$ ipython --no-banner

In [1]: import numpy as np

In [2]: from numpy import linalg as LA

In [3]: np.set_printoptions(precision=2, suppress=True, linewidth=200)

In [4]: def tidy(a):
   ...:     return np.round(a, 2) + 0
   ...: 

In [5]: feats = np.load("out8.npy")

In [6]: feats
Out[6]: 
array([[-5., -1.,  0.],
       [-1.,  2., -1.],
       [ 0., -1.,  1.]])

In [7]: w, evecs = LA.eigh(feats)

In [8]: vec = np.array([-1, 1, 2])

In [9]: np.abs(feats).sum(axis=1).max(), tidy(np.abs(w).max())
Out[9]: (np.float64(6.0), np.float64(5.14))

In [10]: tidy(evecs * np.maximum(w, 0) @ evecs.T)
Out[10]: 
array([[ 0.04, -0.28,  0.12],
       [-0.28,  2.1 , -0.98],
       [ 0.12, -0.98,  1.  ]])

In [11]: (np.sign(evecs[:, -1].round(6)) == np.sign(evecs[0, -1].round(6))).astype(int)
Out[11]: array([1, 0, 1])

In [12]: np.trace(feats)
Out[12]: np.float64(-2.0)

In [13]: np.allclose(feats @ feats.T, feats.T @ feats)
Out[13]: True

In [14]: u = np.array([2, 9, 0])

In [15]: np.array([np.convolve(row, u, "same") for row in feats])
Out[15]: 
array([[-47.,  -9.,   0.],
       [ -5.,  16.,  -9.],
       [ -2.,  -7.,   9.]])

In [16]: np.cross(feats[1, :3], feats[2, :3])
Out[16]: array([1., 1., 1.])

In [17]: np.polyval(u, feats[1])
Out[17]: array([-7., 26., -7.])

In [18]: J = np.array([[1, 1, -1, -1, -1, -1, 1, 1], [1, -1, 1, -1, -1, 1, -1, 1]])

In [19]: J
Out[19]: 
array([[ 1,  1, -1, -1, -1, -1,  1,  1],
       [ 1, -1,  1, -1, -1,  1, -1,  1]])

In [20]: W = np.array([[0, 5, 2],
    ...:     [-5, 3, 1],
    ...:     [-1, 3, -4],
    ...:     [-3, -1, 5],
    ...:     [-2, 1, -2],
    ...:     [1, 5, -1],
    ...:     [5, -2, 1],
    ...:     [3, -2, 1]])

In [21]: b = np.array([1, 0, 0])

In [22]: act = np.maximum(J @ W + b, 0)

In [23]: LA.matrix_rank(act)
Out[23]: np.int64(2)

In [24]: (act > 0).mean(axis=0)
Out[24]: array([1. , 0.5, 0.5])

In [25]: basis = np.array([[1, 0, 1], [2, 3, 2], [3, 2, 1]])

In [26]: (act @ basis).round(6).argmax(axis=1)
Out[26]: array([0, 1])

In [27]: W @ basis
Out[27]: 
array([[16, 19, 12],
       [ 4, 11,  2],
       [-7,  1,  1],
       [10,  7,  0],
       [-6, -1, -2],
       [ 8, 13, 10],
       [ 4, -4,  2],
       [ 2, -4,  0]])

In [28]: M2 = J[0, 0] * J[1:] - np.outer(J[1:, 0], J[0])

In [29]: M2
Out[29]: array([[ 0, -2,  2,  0,  0,  2, -2,  0]])

In [30]: LA.matrix_rank(M2), LA.matrix_rank(J)
Out[30]: (np.int64(1), np.int64(2))

In [31]: np.flatnonzero(~M2.round(6).any(axis=1))
Out[31]: array([], dtype=int64)

In [32]: E = np.array([[26, 10, 16],
    ...:     [0, 0, 0],
    ...:     [0, 0, 0],
    ...:     [38, 14, 24],
    ...:     [8, 4, 4],
    ...:     [32, 12, 20],
    ...:     [44, 16, 28],
    ...:     [20, 8, 12],
    ...:     [50, 18, 32],
    ...:     [2, 2, 0],
    ...:     [20, 8, 12],
    ...:     [26, 10, 16],
    ...:     [0, 0, 0],
    ...:     [0, 0, 0]])

In [33]: lab = E[:, 2] > np.median(E[:, 2])

In [34]: u = E[lab].mean(axis=0) - E[~lab].mean(axis=0)

In [35]: tidy(u)
Out[35]: array([29.75, 10.58, 19.17])

In [36]: U, sv, Vt = LA.svd(E)

In [37]: tidy(sv)
Out[37]: array([118.25,   2.8 ,   0.  ])

In [38]: np.argmax(sv[:-1] / (sv[1:] + 1e-6)) + 1
Out[38]: np.int64(2)

In [39]: M2 = U[:, :2] @ np.diag(sv[:2]) @ Vt[:2]

In [40]: tidy(M2)
Out[40]: 
array([[26., 10., 16.],
       [ 0.,  0.,  0.],
       [ 0.,  0.,  0.],
       [38., 14., 24.],
       [ 8.,  4.,  4.],
       [32., 12., 20.],
       [44., 16., 28.],
       [20.,  8., 12.],
       [50., 18., 32.],
       [ 2.,  2.,  0.],
       [20.,  8., 12.],
       [26., 10., 16.],
       [ 0.,  0.,  0.],
       [ 0.,  0.,  0.]])

In [41]: tidy(LA.norm(E - M2, 2)), tidy(sv[2])
Out[41]: (np.float64(0.0), np.float64(0.0))

In [42]: LA.matrix_rank(M2)
Out[42]: np.int64(2)

In [43]: LA.matrix_rank(E, rtol=0.05)
Out[43]: np.int64(1)

In [44]: arr = np.load("block6.npy")

In [45]: tidy(arr)
Out[45]: 
array([[ 0.89, -0.41, -0.19],
       [-0.41, -0.55, -0.73],
       [-0.19, -0.73,  0.65]])

In [46]: w, evecs = LA.eigh(arr)

In [47]: vec = np.array([3, 1, 4])

In [48]: tidy(evecs * np.abs(w) @ evecs.T)
Out[48]: 
array([[1., 0., 0.],
       [0., 1., 0.],
       [0., 0., 1.]])

In [49]: tidy(np.abs(arr).sum(axis=1).max()), tidy(np.abs(w).max())
Out[49]: (np.float64(1.69), np.float64(1.0))

In [50]: tidy(evecs * np.maximum(w, 0) @ evecs.T)
Out[50]: 
array([[ 0.95, -0.2 , -0.1 ],
       [-0.2 ,  0.23, -0.37],
       [-0.1 , -0.37,  0.83]])

In [51]: tidy(vec @ arr @ vec / (vec @ vec)), tidy(w[0]), w[-1]
Out[51]: (np.float64(0.19), np.float64(-1.0), np.float64(1.0))

In [52]: vec = np.array([3, -3, 0])

In [53]: target = arr @ vec

In [54]: tidy(target)
Out[54]: array([3.9 , 0.42, 1.62])

In [55]: tidy(LA.solve(arr, target))
Out[55]: array([ 3., -3.,  0.])

In [56]: tidy(LA.solve(arr.T, arr[2]))
Out[56]: array([0., 0., 1.])

In [57]: tidy(LA.solve(arr, arr[:, 1]))
Out[57]: array([0., 1., 0.])

In [58]: A = np.array([[0, -2, 1, -1], [0, 0, -2, 1], [0, 0, 0, -1], [0, 0, 0, 0]])

In [59]: A.shape
Out[59]: (4, 4)

In [60]: A - A[0]
Out[60]: 
array([[ 0,  0,  0,  0],
       [ 0,  2, -3,  2],
       [ 0,  2, -1,  0],
       [ 0,  2, -1,  1]])

In [61]: A.mean(axis=0)
Out[61]: array([ 0.  , -0.5 , -0.25, -0.25])

In [62]: np.unravel_index(np.abs(A).argmax(), A.shape)
Out[62]: (np.int64(0), np.int64(1))

In [63]: tidy(LA.norm(A))
Out[63]: np.float64(3.46)

In [64]: A @ A
Out[64]: 
array([[ 0,  0,  4, -3],
       [ 0,  0,  0,  2],
       [ 0,  0,  0,  0],
       [ 0,  0,  0,  0]])

In [65]: np.prod(np.diag(A)), tidy(LA.det(A))
Out[65]: (np.int64(0), np.float64(0.0))

In [66]: U, sv, Vt = LA.svd(A)

In [67]: tidy(sv)
Out[67]: array([2.97, 1.57, 0.86, 0.  ])

In [68]: M2 = U[:, :3] @ np.diag(sv[:3]) @ Vt[:3]

In [69]: tidy(M2)
Out[69]: 
array([[ 0., -2.,  1., -1.],
       [ 0.,  0., -2.,  1.],
       [ 0.,  0.,  0., -1.],
       [ 0.,  0.,  0.,  0.]])

In [70]: LA.matrix_rank(A, rtol=0.05)
Out[70]: np.int64(3)

In [71]: LA.matrix_rank(M2)
Out[71]: np.int64(3)

In [72]: tidy(LA.norm(A - M2, 2)), sv[3]
Out[72]: (np.float64(0.0), np.float64(0.0))

In [73]: M2 = np.array([[0, 6], [3, 8], [4, 3], [5, 5]])

In [74]: np.einsum("ik,kj->ji", A, M2)
Out[74]: 
array([[ -7,  -3,  -5,   0],
       [-18,  -1,  -5,   0]])

In [75]: np.einsum("ij,ij->i", A, A)
Out[75]: array([6, 5, 1, 0])

In [76]: np.vstack([A, M2.T]).shape
Out[76]: (6, 4)

In [77]: W0 = np.load("run11.npy")

In [78]: W0
Out[78]: 
array([[ 2.01,  2.4 ,  3.36],
       [-2.19,  2.56,  1.48],
       [ 0.03, -2.16,  1.99]])

In [79]: np.abs(W0).max()
Out[79]: np.float64(3.36)

In [80]: np.count_nonzero(W0)
Out[80]: np.int64(9)

In [81]: tidy(np.diff(W0, axis=0))
Out[81]: 
array([[-4.2 ,  0.16, -1.88],
       [ 2.22, -4.72,  0.51]])

In [82]: tidy(W0.mean(axis=0))
Out[82]: array([-0.05,  0.93,  2.28])

In [83]: tidy(W0 - W0[0])
Out[83]: 
array([[ 0.  ,  0.  ,  0.  ],
       [-4.2 ,  0.16, -1.88],
       [-1.98, -4.56, -1.37]])

In [84]: tidy(LA.norm(W0))
Out[84]: np.float64(6.58)

In [85]: np.unravel_index(np.abs(W0).argmax(), W0.shape)
Out[85]: (np.int64(0), np.int64(2))

In [86]: LA.matrix_rank(W0)
Out[86]: np.int64(3)

In [87]: rng = np.random.default_rng(41647)

In [88]: lab = rng.permutation(3)

In [89]: M2 = W0[:, lab] * rng.choice([-1, 1], 3)

In [90]: M2
Out[90]: 
array([[ 3.36,  2.01, -2.4 ],
       [ 1.48, -2.19, -2.56],
       [ 1.99,  0.03,  2.16]])

In [91]: U, _, Vt = LA.svd(W0.T @ M2)

In [92]: lab
Out[92]: array([2, 0, 1])

In [93]: tidy(LA.lstsq(W0, M2)[0])
Out[93]: 
array([[ 0.,  1.,  0.],
       [ 0.,  0., -1.],
       [ 1.,  0.,  0.]])

In [94]: mat = np.loadtxt("arr.csv", delimiter=",")

In [95]: mat
Out[95]: 
array([[0., 1., 1.],
       [1., 0., 0.],
       [1., 0., 0.]])

In [96]: (mat + mat.T) / 2
Out[96]: 
array([[0., 1., 1.],
       [1., 0., 0.],
       [1., 0., 0.]])

In [97]: tidy(np.abs(LA.eigvals(mat)).max())
Out[97]: np.float64(1.41)

In [98]: tidy(LA.det(mat))
Out[98]: np.float64(0.0)

In [99]: mat @ mat
Out[99]: 
array([[2., 0., 0.],
       [0., 1., 1.],
       [0., 1., 1.]])

In [100]: (mat - mat.T) / 2
Out[100]: 
array([[0., 0., 0.],
       [0., 0., 0.],
       [0., 0., 0.]])

In [101]: np.trace(mat)
Out[101]: np.float64(0.0)

In [102]: np.allclose(mat @ mat.T, mat.T @ mat)
Out[102]: True

In [103]: M = np.array([[-0.5, 1.5, 0.1],
     ...:     [1.5, 1.9, 0.2],
     ...:     [0.9, 1.2, 0.0],
     ...:     [-0.6, -0.7, 0.7]])

In [104]: M[2] = M[0] + 0.05 * rng.normal(size=3)

In [105]: tidy(M)
Out[105]: 
array([[-0.5 ,  1.5 ,  0.1 ],
       [ 1.5 ,  1.9 ,  0.2 ],
       [-0.5 ,  1.54,  0.09],
       [-0.6 , -0.7 ,  0.7 ]])

In [106]: vec = np.array([2, -1, -2])

In [107]: target = M @ vec

In [108]: tidy(LA.solve(M.T @ M, M.T @ target))
Out[108]: array([ 2., -1., -2.])

In [109]: target = target + 0.1 * rng.normal(size=4)

In [110]: tidy(target)
Out[110]: array([-2.62,  0.72, -2.79, -1.91])

In [111]: b, *_ = LA.lstsq(M, target)

In [112]: tidy(LA.norm(target - M @ b))
Out[112]: np.float64(0.11)

In [113]: tidy(M.T @ (target - M @ b))
Out[113]: array([0., 0., 0.])

In [114]: tidy(b)
Out[114]: array([ 2.01, -1.  , -2.  ])
